In [1]: import numpy as np

In [2]: np.set_printoptions(precision=2, suppress=True, linewidth=140)

In [3]: rng = np.random.default_rng(466)

In [4]: W0 = rng.normal(size=(24, 3)) + 5 * np.array([-1, 2, 2])

In [5]: W0
Out[5]: 
array([[-4.  ,  9.31, 10.8 ],
       [-5.54, 10.39, 11.75],
       [-5.32,  9.46,  9.8 ],
       [-3.29, 10.93, 11.17],
       [-5.33,  9.61,  9.31],
       [-4.57, 10.26,  9.78],
       [-5.52,  9.61, 11.28],
       [-4.96,  7.65,  9.92],
       [-3.94,  8.74, 11.32],
       [-6.58, 10.13,  8.31],
       [-4.33,  9.56,  9.28],
       [-4.92,  8.47, 10.7 ],
       [-3.37,  8.83, 10.35],
       [-5.25,  7.6 ,  9.82],
       [-3.6 , 10.39,  9.6 ],
       [-4.81, 10.73, 10.21],
       [-5.16,  9.63,  9.52],
       [-4.65, 10.66,  9.88],
       [-3.82,  9.49,  9.28],
       [-4.6 , 11.65,  8.47],
       [-5.73, 12.41, 10.45],
       [-4.16,  8.87,  8.88],
       [-5.51, 10.37, 11.  ],
       [-5.36, 10.1 ,  8.62]])

In [6]: q, vecs = np.linalg.qr(W0[:, :2])[0], np.linalg.qr(W0[:, 2:])[0]

In [7]: sigma = np.linalg.svd(q.T @ vecs, compute_uv=False)

In [8]: np.round(np.linalg.norm(q @ q.T - vecs @ vecs.T, 2), 2)
Out[8]: np.float64(1.0)

In [9]: (sigma > 0.9).sum()
Out[9]: np.int64(1)

In [10]: cen = (W0 - W0.mean(axis=0)) / W0.std(axis=0)

In [11]: cen.std(axis=0)
Out[11]: array([1., 1., 1.])

In [12]: b = np.linalg.lstsq(np.delete(cen, 0, axis=1), cen[:, 0])[0]

In [13]: np.abs(b).argmax()
Out[13]: np.int64(1)

In [14]: b
Out[14]: array([-0.12,  0.14])

In [15]: data = np.load("run18.npy")

In [16]: data
Out[16]: 
array([[  1.63,  -3.36,  -2.9 ],
       [  3.1 ,  -3.19,  -4.73],
       [  8.82,  -4.46,  -7.91],
       [  0.53,  -2.96,  -2.61],
       [ -3.46,  -0.64,  -3.25],
       [  8.13,  -4.63,  -6.88],
       [ -7.31,   0.79,  -2.26],
       [ -1.39,  -2.7 ,  -1.2 ],
       [  8.38,  -5.07,  -6.24],
       [  4.59,  -3.67,  -5.25],
       [ -6.79,  -0.94,   0.68],
       [  3.15,  -2.62,  -5.91],
       [ -6.38,  -0.17,  -1.29],
       [ -7.54,  -0.54,   0.62],
       [ -5.03,   0.  ,  -2.97],
       [ 11.87,  -4.25, -11.36],
       [  2.05,  -3.46,  -3.13],
       [ 10.96,  -7.  ,  -4.95],
       [  5.34,  -3.71,  -5.92],
       [  3.37,  -2.97,  -5.43],
       [  9.52,  -4.88,  -7.76],
       [ -0.19,  -2.72,  -2.38],
       [  5.17,  -3.01,  -7.14],
       [  4.98,  -4.2 ,  -4.58],
       [ -0.12,  -3.28,  -1.32],
       [  0.01,  -2.96,  -2.09],
       [ -2.21,  -0.52,  -4.75]])

In [17]: T = np.stack([data, -1 * data, data[::-1]])

In [18]: (T @ data.T).shape
Out[18]: (3, 27, 27)

In [19]: np.linalg.norm(T, axis=(1, 2))
Out[19]: array([43.87, 43.87, 43.87])

In [20]: np.linalg.matrix_rank(T)
Out[20]: array([3, 3, 3])

In [21]: C2 = np.cov(data, rowvar=False)

In [22]: np.round(np.corrcoef(data[:, 2], data[:, 1])[0, 1], 2)
Out[22]: np.float64(0.58)

In [23]: C2
Out[23]: 
array([[ 32.66,  -9.56, -13.54],
       [ -9.56,   3.31,   2.93],
       [-13.54,   2.93,   7.68]])

In [24]: np.argsort(-data.std(axis=0).round(6), kind="stable")
Out[24]: array([0, 2, 1])

In [25]: E = np.load("block11.npy")

In [26]: E
Out[26]: 
array([[ 0.78,  0.09,  0.4 ],
       [ 0.78,  0.83,  0.78],
       [-0.15, -0.89, -0.7 ],
       [-0.07, -0.08, -0.07],
       [ 0.19,  0.77,  0.56],
       [ 0.65, -0.99, -0.81],
       [ 0.31, -0.98, -0.84],
       [ 0.87, -0.99, -0.76],
       [ 0.8 ,  0.  ,  0.37],
       [ 0.69, -0.15,  0.21],
       [ 0.35, -0.9 , -0.61],
       [ 0.54, -0.62, -0.2 ],
       [-0.24,  0.35,  0.12],
       [-0.28,  0.55,  0.24],
       [-0.73, -0.84, -0.77],
       [-0.89, -0.58, -0.7 ],
       [ 0.08,  0.24,  0.17],
       [ 0.97, -0.4 ,  0.47]])

In [27]: cen = E - E.mean(axis=0)

In [28]: vecs = np.linalg.svd(cen)[2][:2]

In [29]: other = cen - cen @ vecs.T @ vecs

In [30]: np.round(np.cov(cen @ vecs.T, rowvar=False), 2) + 0
Out[30]: 
array([[0.69, 0.  ],
       [0.  , 0.32]])
